$ python3 -q
>>> import numpy as np
>>> from numpy import linalg as LA
>>> np.set_printoptions(precision=1, suppress=True, linewidth=100)
>>> E = np.loadtxt("block9.csv", delimiter=",")
>>> E
array([[-3.,  0.,  2.,  3.,  3., -3., -3., -2., -2.,  0.,  0.,  2., -2., -3., -2.],
       [ 2.,  3., -3., -1.,  3.,  0.,  2., -2., -2.,  0., -3.,  1., -1.,  1.,  1.],
       [-1., -2., -1.,  1.,  0.,  1., -2.,  2.,  1.,  3.,  2., -1., -3.,  0.,  3.],
       [-2.,  2., -3.,  1., -3., -2., -3., -3.,  3.,  1., -2., -3.,  3.,  0.,  1.],
       [ 0.,  2.,  3.,  0., -1.,  1.,  1., -1.,  0.,  3., -2.,  3.,  1., -3.,  0.],
       [ 1., -3., -1.,  3., -2., -3., -1., -2., -2., -1.,  3.,  2.,  0., -3., -2.],
       [-3.,  1.,  1., -3.,  0.,  3., -1., -2.,  3.,  3., -1.,  1.,  2., -1.,  3.],
       [ 2.,  1.,  2.,  1., -1.,  2., -3., -2.,  1., -3., -1.,  1., -2.,  2.,  3.],
       [ 2., -3.,  3.,  1.,  3.,  3., -3., -2., -3., -1.,  3.,  0., -3., -2., -3.],
       [ 2., -1.,  0., -1., -2., -2.,  2., -3.,  0.,  2.,  1., -3.,  1., -1.,  3.],
       [-3.,  0.,  1., -3.,  2.,  3., -1.,  1.,  3., -1.,  0.,  3., -2.,  3.,  0.],
       [-2.,  2.,  0.,  1.,  3.,  2.,  2.,  2., -2.,  3., -2.,  1.,  1., -3.,  2.]])
>>> r0 = np.array([5, 0, 1])
>>> print(np.convolve(E[0], r0))
[-15.   0.   7.  15.  17. -12. -12. -13. -13.  -2.  -2.  10. -10. -13. -12.  -3.  -2.]
>>> np.cross(E[0, :3], E[11, :3])
array([-4., -4., -6.])
>>> np.correlate(E[0], E[11], "full")
array([ -6.,   9.,   1.,  -3.,   5., -19.,  11.,  -1., -11.,   8., -12.,  16.,   6.,  -1.,  11.,
       -19., -13., -19., -17.,  -2.,   0.,  -8., -10., -15.,  -5., -10.,  -2.,   2.,   4.])
>>> W = np.array([[1, -1, 0, 3, 2],
...     [0, -2, -1, -1, 1],
...     [-1, 3, 3, -1, 0],
...     [-2, -2, 3, 2, 1],
...     [2, 0, -2, 1, -3],
...     [3, -3, 2, -1, 0],
...     [-3, 3, 3, 3, 0],
...     [3, 0, 1, -1, 3],
...     [0, -1, 2, 1, 0],
...     [-2, -1, -1, -2, 1],
...     [3, 3, 3, -1, -1],
...     [1, -1, 3, 2, -2],
...     [-1, 1, 2, 1, 3],
...     [0, 2, 0, 1, -2],
...     [-3, 2, 0, 0, 1]])
>>> beta = np.array([-1, -1, 1, -1, -1])
>>> act = np.maximum(E @ W + beta, 0)
>>> (act > 0).mean(axis=0)
array([0.3, 0.2, 0.5, 0.3, 0.3])
>>> basis = np.array([[0, 3, 9], [4, 3, 5], [6, 2, 4], [9, 2, 9], [1, 7, 9]])
>>> act @ basis
array([[  0.,   0.,   0.],
       [153.,  34., 153.],
       [  0.,  15.,  45.],
       [ 17., 119., 153.],
       [105.,  95., 145.],
       [184.,  53., 155.],
       [ 12.,   4.,   8.],
       [ 66.,  21.,  65.],
       [ 18., 117., 345.],
       [119., 161., 245.],
       [ 42.,  95., 271.],
       [  9.,  63.,  81.]])
>>> blk = np.stack([E, 2 * E, E[::-1]])
>>> blk.shape
(3, 12, 15)
>>> LA.matrix_rank(blk.reshape(3, -1))
np.int64(2)
>>> (blk @ E.T).shape
(3, 12, 12)
>>> np.einsum("bij,cij->bc", blk, blk)
array([[ 784., 1568., -136.],
       [1568., 3136., -272.],
       [-136., -272.,  784.]])
>>> print(E.shape)
(12, 15)
>>> np.unravel_index(np.abs(E).argmax(), E.shape)
(np.int64(0), np.int64(0))
>>> np.count_nonzero(E)
np.int64(159)
>>> E.sum(axis=0)
array([ -5.,   2.,   4.,   3.,   5.,   5., -10., -14.,   0.,   9.,  -2.,   7.,  -5., -10.,   9.])
>>> np.abs(E).max()
np.float64(3.0)
>>> LA.matrix_rank(E)
np.int64(12)
>>> E[:, 15]
Traceback (most recent call last):
  File "<python-input-26>", line 1, in <module>
    E[:, 15]
    ~^^^^^^^
IndexError: index 15 is out of bounds for axis 1 with size 15
>>> m1 = np.loadtxt("x.csv", delimiter=",")
>>> m1
array([[-0.9, -0.2,  0. , -0.1, -0.8,  0.9,  0.1,  0.6,  0.6,  0.5,  0.6, -0.7, -0.8],
       [-0.7,  0.6,  0.7, -1. , -1. , -1. , -1. , -1. , -1. ,  0.7, -0.5, -1. ,  1. ],
       [ 0. , -0.9, -0.9,  1. ,  0.9,  1. ,  1. ,  1. ,  1. ,  0.1,  1. ,  0.4, -1. ],
       [-0.9,  0.9,  1. , -1. , -1. , -1. , -1. , -1. , -1. , -0.1, -1. , -1. ,  1. ],
       [ 0.1, -0.7, -0.1,  1. ,  0.1, -1. ,  0.8, -1. , -1. ,  0.7,  1. , -1. ,  1. ],
       [ 0.7, -0.9, -1. ,  1. ,  1. ,  1. ,  1. ,  1. ,  0.6,  0.5,  1. ,  0.7, -0.9],
       [ 0.4,  0.3, -0.9, -1. ,  0.6,  1. , -0.3,  1. ,  1. , -0.6, -0.7,  1. , -1. ],
       [-0.9,  1. ,  1. , -1. , -1. , -1. , -1. , -1. , -1. , -0.7, -1. , -1. ,  1. ],
       [ 1. , -0.8, -1. ,  0.9,  1. ,  0.7,  1. ,  1. ,  0.8,  0.1,  1. ,  1. , -0.1],
       [ 0.1,  0.5, -0.9, -1. , -0.8, -1. , -1. ,  0.5,  0.2,  0.5, -0.5,  1. ,  1. ],
       [ 0. ,  0.4, -0.6, -1. , -0.7, -1. , -1. , -0.4, -0.4,  0.4, -0.4,  0.9,  1. ],
       [-0.2,  1. ,  1. , -1. , -0.9, -1. , -1. , -1. , -0.9, -0.9, -1. , -0.9,  0.9],
       [ 0.1, -0.6,  0.4,  1. ,  0.6,  0.1,  1. , -1. , -1. ,  0.2,  0.9, -1. ,  0. ],
       [ 1. , -0.7, -1. ,  0.9,  1. ,  0.7,  1. ,  1. ,  0.9, -0.4,  0.9,  1. , -0.4],
       [ 0.1, -0.9, -0.9,  0.9,  0.4, -0.2,  0.9, -0.6, -0.9,  0.8,  1. , -0.3,  0.7],
       [ 0. ,  0.7,  1. ,  0.4,  0. , -0.3,  0.6, -1. , -0.7, -0.8, -1. , -1. , -0.5],
       [ 1. ,  0.5,  0. , -0.8,  0.6, -1. , -1. , -1. , -1. , -0.4, -0.9,  0.8,  1. ],
       [-0.3, -0.9, -0.8,  1. , -0.2, -1. ,  0.9, -1. , -1. ,  0.9,  1. , -1. ,  1. ],
       [-0.1, -0.2,  0.9,  1. ,  0.4,  0.3,  1. , -1. , -1. , -0.2,  0.2, -1. , -0.5],
       [-0.8,  0.7,  1. , -0.5, -0.8,  0.7, -0.3, -0.7,  0.4, -0.5, -1. , -1. , -0.8],
       [-0.4, -0.9, -0.9,  1. , -0.1, -0.7,  0.8, -1. , -1. ,  0.9,  1. , -0.9,  0.9],
       [ 0.5, -0.9, -0.9,  1. ,  1. ,  1. ,  1. ,  1. ,  0.6,  0.3,  1. , -0.1, -1. ],
       [ 1. , -0.3, -1. ,  0.1,  1. ,  1. ,  1. ,  1. ,  1. , -0.8, -0.1,  1. , -1. ],
       [ 0.4,  0. , -0.6, -0.5,  0.3,  0. , -0.4,  0.9,  0.7,  0. ,  0.1,  0.9,  0.1],
       [ 0.2,  0. , -0.5, -0.6, -0.2, -0.9, -0.9, -0.4, -0.5,  0.3,  0.2,  0.6,  0.8],
       [-0.7,  0.9,  0.9, -1. , -1. , -1. , -1. , -0.8,  0. , -0.2, -1. ,  0.7,  1. ]])
>>> cen = m1 - m1.mean(axis=0)
>>> left, sig, Vt = LA.svd(cen, full_matrices=False)
>>> LA.matrix_rank(cen)
np.int64(13)
>>> np.round(sig ** 2 / (sig ** 2).sum(), 1) + 0
array([0.5, 0.2, 0.1, 0.1, 0. , 0. , 0. , 0. , 0. , 0. , 0. , 0. , 0. ])
>>> print(np.abs(left[:, 0]).argmax())
7
>>> np.round((sig ** 2).sum() ** 2 / (sig ** 4).sum(), 1)
np.float64(2.7)
>>> gram = np.cov(m1, rowvar=False)
>>> m1.std(axis=0)
array([0.6, 0.7, 0.8, 0.9, 0.7, 0.8, 0.9, 0.9, 0.8, 0.6, 0.8, 0.9, 0.8])
>>> np.polyfit(m1[:, 11], m1[:, 12], 1)
array([-0.2,  0.2])
>>> np.round(np.median(m1, axis=0), 1) + 0
array([ 0. , -0.1, -0.6,  0. ,  0. , -0.2,  0.4, -0.6, -0.4,  0.1,  0.2, -0.2,  0.4])
>>> np.argsort(-m1.std(axis=0).round(6), kind="stable")
array([ 7,  6,  3, 11,  5, 10, 12,  2,  8,  4,  1,  0,  9])
>>> gram.shape
(13, 13)
>>> np.round(LA.eigvalsh(gram)[::-1], 1) + 0
array([4.6, 2. , 1.1, 0.5, 0.1, 0.1, 0.1, 0. , 0. , 0. , 0. , 0. , 0. ])
>>> gram = m1.T @ m1
>>> np.diag(gram)
array([ 9.5, 12.7, 17.8, 20.1, 14.6, 18.8, 20.4, 21.2, 17.7,  8. , 18. , 20. , 18.5])
>>> print(np.round(LA.eigvalsh(gram)[::-1], 1) + 0)
[114.9  52.8  28.8  12.4   2.5   2.1   1.6   0.9   0.5   0.4   0.4   0.2   0. ]
>>> round(float(np.trace(gram)), 1), round(float((m1 ** 2).sum()), 1)
(217.4, 217.4)
>>> np.round(LA.svd(m1, compute_uv=False) ** 2, 1) + 0
array([114.9,  52.8,  28.8,  12.4,   2.5,   2.1,   1.6,   0.9,   0.5,   0.4,   0.4,   0.2,   0. ])
>>> LA.matrix_rank(gram)
np.int64(13)
>>> cen = (m1 - m1.mean(axis=0)) / m1.std(axis=0)
>>> cen.std(axis=0)
array([1., 1., 1., 1., 1., 1., 1., 1., 1., 1., 1., 1., 1.])
>>> beta = LA.lstsq(np.delete(cen, 6, axis=1), cen[:, 6])[0]
>>> beta.round(1) + 0
array([ 0.1, -0.9,  0. ,  0.9, -0.3,  0.2,  0.2, -0.1, -0.1, -0.7, -0.1,  0. ])
>>> F = np.load("case5.npy")
>>> F
array([[-3,  0,  0,  0,  0],
       [ 0,  3,  0,  0,  0],
       [ 0,  0, -2,  0,  0],
       [ 0,  0,  0, -1,  0],
       [ 0,  0,  0,  0,  0]])
>>> LA.svd(F, compute_uv=False)
array([3., 3., 2., 1., 0.])
>>> K = np.loadtxt("sample13.csv", delimiter=",")
>>> K
array([[ 2.,  1., -2., -2., -1., -2., -1., -2., -2.,  1.,  2.,  2.],
       [ 2.,  2., -4.,  1., -1., -2., -4.,  1., -3., -2.,  4.,  0.],
       [ 3.,  0., -3.,  0., -1.,  0.,  0., -3., -4.,  0.,  3.,  1.],
       [ 0.,  0.,  0.,  0.,  0.,  0.,  0.,  0.,  0.,  0.,  0.,  0.],
       [-3.,  1., -2.,  2.,  1.,  0.,  0.,  4.,  0., -1.,  0., -1.],
       [ 1.,  1., -2., -2.,  1.,  1., -1.,  1.,  2., -2., -1., -1.],
       [ 1.,  1., -4.,  0., -2., -4., -1., -4., -4.,  1.,  2.,  1.],
       [ 0.,  1., -4.,  0.,  0., -1., -1., -1.,  0., -2., -1., -2.],
       [-1.,  0., -2.,  2., -1., -2.,  0., -2., -2.,  0.,  0., -1.],
       [-6.,  2., -1.,  3.,  0., -2., -3.,  0., -5., -3.,  1.,  3.],
       [ 2.,  1., -2., -2., -1., -2., -1., -2., -2.,  1.,  2.,  2.],
       [-2.,  2.,  2., -2., -2.,  0.,  0.,  0., -2., -1.,  1.,  0.],
       [ 1.,  5., -5.,  0., -1., -2., -3., -2., -5., -3.,  4.,  2.],
       [-5.,  3., -3.,  3.,  1.,  0.,  1.,  0., -3., -1.,  0.,  2.],
       [-1.,  1.,  1.,  0., -2.,  2.,  1., -1., -4., -2.,  2., -1.],
       [ 0.,  1.,  2., -1.,  2.,  2., -1.,  2.,  1.,  0., -2.,  1.],
       [ 2.,  2.,  0., -3.,  1.,  0., -2.,  0., -1.,  1.,  0.,  3.],
       [-2.,  2.,  2., -2., -2.,  0.,  0.,  0., -2., -1.,  1.,  0.],
       [ 2.,  1., -2., -2., -1., -2., -1., -2., -2.,  1.,  2.,  2.],
       [ 4.,  2., -4.,  1., -2.,  1., -1., -2., -5., -2.,  5., -1.],
       [ 0.,  3., -1.,  2.,  0.,  1., -2.,  1., -2., -2.,  0., -2.],
       [ 0.,  1., -2.,  3.,  0.,  0., -3.,  3., -1., -3.,  2., -2.],
       [-3.,  3.,  1., -2., -1.,  0., -1.,  1., -2., -5., -2., -1.],
       [-1.,  2., -2.,  0., -1., -1.,  1., -3., -2., -3., -3., -2.],
       [-3.,  3., -4.,  3.,  1.,  2.,  2.,  0., -4., -3.,  1.,  0.],
       [-3.,  0., -2.,  6.,  4.,  2., -3.,  1., -4., -3., -1.,  3.],
       [-1.,  3., -8.,  5.,  0.,  2., -1.,  3., -3., -6.,  2., -6.],
       [ 0.,  0.,  0.,  0.,  0.,  0.,  0.,  0.,  0.,  0.,  0.,  0.],
       [-2.,  3., -4.,  4.,  1., -1., -4.,  2., -3., -5.,  2.,  0.],
       [-5.,  5., -3.,  3., -3., -1., -1.,  3., -5., -4.,  3., -4.],
       [-1.,  2.,  3., -1.,  0.,  4.,  0.,  1., -3., -2.,  0.,  0.],
       [ 1.,  0., -2.,  5., -1.,  3.,  0., -1., -4., -2.,  3., -2.],
       [-6.,  4., -3.,  4.,  2.,  0.,  0.,  0., -4., -1., -2.,  2.],
       [ 0.,  3., -4.,  4.,  0.,  2., -1., -1., -5., -5.,  3., -1.],
       [-2., -1., -3.,  4.,  0., -3., -2.,  0., -2., -1.,  0., -1.],
       [-2.,  0.,  1.,  2.,  0., -1.,  0.,  0., -2., -2., -2.,  0.],
       [ 3.,  2., -4.,  1.,  0.,  4., -1.,  1., -1., -5.,  2., -4.],
       [-1.,  2.,  4., -1.,  1.,  2.,  1.,  0., -1., -1., -4.,  1.],
       [ 1.,  2., -2.,  4.,  0.,  3., -1.,  0., -4., -3.,  1., -3.],
       [-3.,  2.,  1.,  1.,  2.,  3.,  1.,  3.,  0.,  1., -2.,  1.],
       [-3.,  3., -2.,  2.,  2., -1., -2., -1., -3., -2., -2.,  2.],
       [ 1.,  0., -3.,  0.,  0., -3., -3.,  0., -2.,  0.,  2.,  2.]])
>>> cen = (K - K.mean(axis=0)) / K.std(axis=0)
>>> np.argwhere(np.abs(cen) > 2)
array([[ 1,  6],
       [ 4,  7],
       [ 5,  8],
       [ 6,  5],
       [ 6,  7],
       [ 9,  0],
       [12,  1],
       [19, 10],
       [24,  6],
       [25,  3],
       [25,  4],
       [26,  2],
       [26,  9],
       [26, 11],
       [28,  6],
       [29,  1],
       [29,  4],
       [30,  5],
       [32,  0],
       [36,  5],
       [37,  2],
       [37, 10]])
>>> cen.std(axis=0)
array([1., 1., 1., 1., 1., 1., 1., 1., 1., 1., 1., 1.])
>>> beta = LA.lstsq(np.delete(cen, 11, axis=1), cen[:, 11])[0]
>>> beta.round(1) + 0
array([-0.3,  0. ,  0.5, -0.5,  1.2, -0.5,  0.1, -0.3, -0.3,  0.1,  0.7])
>>> print(np.abs(beta).argmax())
4
>>> round(1 - np.var(cen[:, 11] - np.delete(cen, 11, axis=1) @ beta), 1)
np.float64(1.0)
>>> gram = np.cov(K, rowvar=False)
>>> np.polyfit(K[:, 2], K[:, 9], 1)
array([ 0.3, -1.2])
>>> print(np.round(np.corrcoef(K.T), 1) + 0)
[[ 1.  -0.3 -0.2 -0.4 -0.3  0.  -0.2 -0.4  0.2  0.2  0.5 -0.1]
 [-0.3  1.  -0.2  0.1 -0.1  0.1 -0.1  0.2 -0.4 -0.5  0.1 -0.1]
 [-0.2 -0.2  1.  -0.5  0.1  0.3  0.4  0.1  0.4  0.4 -0.5  0.3]
 [-0.4  0.1 -0.5  1.   0.3  0.2 -0.2  0.3 -0.5 -0.5  0.1 -0.3]
 [-0.3 -0.1  0.1  0.3  1.   0.3 -0.1  0.4  0.3  0.  -0.6  0.3]
 [ 0.   0.1  0.3  0.2  0.3  1.   0.4  0.4  0.1 -0.3 -0.1 -0.4]
 [-0.2 -0.1  0.4 -0.2 -0.1  0.4  1.  -0.2  0.1  0.2 -0.4 -0.1]
 [-0.4  0.2  0.1  0.3  0.4  0.4 -0.2  1.   0.3 -0.4 -0.2 -0.3]
 [ 0.2 -0.4  0.4 -0.5  0.3  0.1  0.1  0.3  1.   0.4 -0.5  0. ]
 [ 0.2 -0.5  0.4 -0.5  0.  -0.3  0.2 -0.4  0.4  1.  -0.1  0.6]
 [ 0.5  0.1 -0.5  0.1 -0.6 -0.1 -0.4 -0.2 -0.5 -0.1  1.  -0.2]
 [-0.1 -0.1  0.3 -0.3  0.3 -0.4 -0.1 -0.3  0.   0.6 -0.2  1. ]]
>>> gram.shape
(12, 12)
>>> print(np.median(K, axis=0))
[-0.5  2.  -2.   1.   0.   0.  -1.   0.  -2.  -2.   1.   0. ]
>>> print(round(float(np.corrcoef(K[:, 2], K[:, 9])[0, 1]), 1))
0.4
>>> K.std(axis=0)
array([2.4, 1.4, 2.4, 2.3, 1.4, 1.9, 1.4, 1.8, 1.7, 1.9, 2. , 2. ])
>>> np.argsort(-K.std(axis=0).round(6), kind="stable")
array([ 0,  2,  3, 10, 11,  5,  9,  7,  8,  6,  4,  1])
>>> print(np.argwhere(np.triu(np.abs(np.corrcoef(K.T)) > 0.8, 1)))
[]
>>> cen = K - K.mean(axis=0)
>>> V = LA.svd(cen)[2][:11]
>>> Y = cen - cen @ V.T @ V
>>> np.round(np.cov(cen @ V.T, rowvar=False), 1) + 0
array([[13.1,  0. ,  0. ,  0. ,  0. ,  0. ,  0. ,  0. ,  0. ,  0. ,  0. ],
       [ 0. , 10.9,  0. ,  0. ,  0. ,  0. ,  0. ,  0. ,  0. ,  0. ,  0. ],
       [ 0. ,  0. ,  6.7,  0. ,  0. ,  0. ,  0. ,  0. ,  0. ,  0. ,  0. ],
       [ 0. ,  0. ,  0. ,  3.9,  0. ,  0. ,  0. ,  0. ,  0. ,  0. ,  0. ],
       [ 0. ,  0. ,  0. ,  0. ,  3.2,  0. ,  0. ,  0. ,  0. ,  0. ,  0. ],
       [ 0. ,  0. ,  0. ,  0. ,  0. ,  2.7,  0. ,  0. ,  0. ,  0. ,  0. ],
       [ 0. ,  0. ,  0. ,  0. ,  0. ,  0. ,  2. ,  0. ,  0. ,  0. ,  0. ],
       [ 0. ,  0. ,  0. ,  0. ,  0. ,  0. ,  0. ,  1.5,  0. ,  0. ,  0. ],
       [ 0. ,  0. ,  0. ,  0. ,  0. ,  0. ,  0. ,  0. ,  0.5,  0. ,  0. ],
       [ 0. ,  0. ,  0. ,  0. ,  0. ,  0. ,  0. ,  0. ,  0. ,  0.2,  0. ],
       [ 0. ,  0. ,  0. ,  0. ,  0. ,  0. ,  0. ,  0. ,  0. ,  0. ,  0.1]])
>>> print(np.round(LA.norm(Y) / LA.norm(cen), 1))
0.0
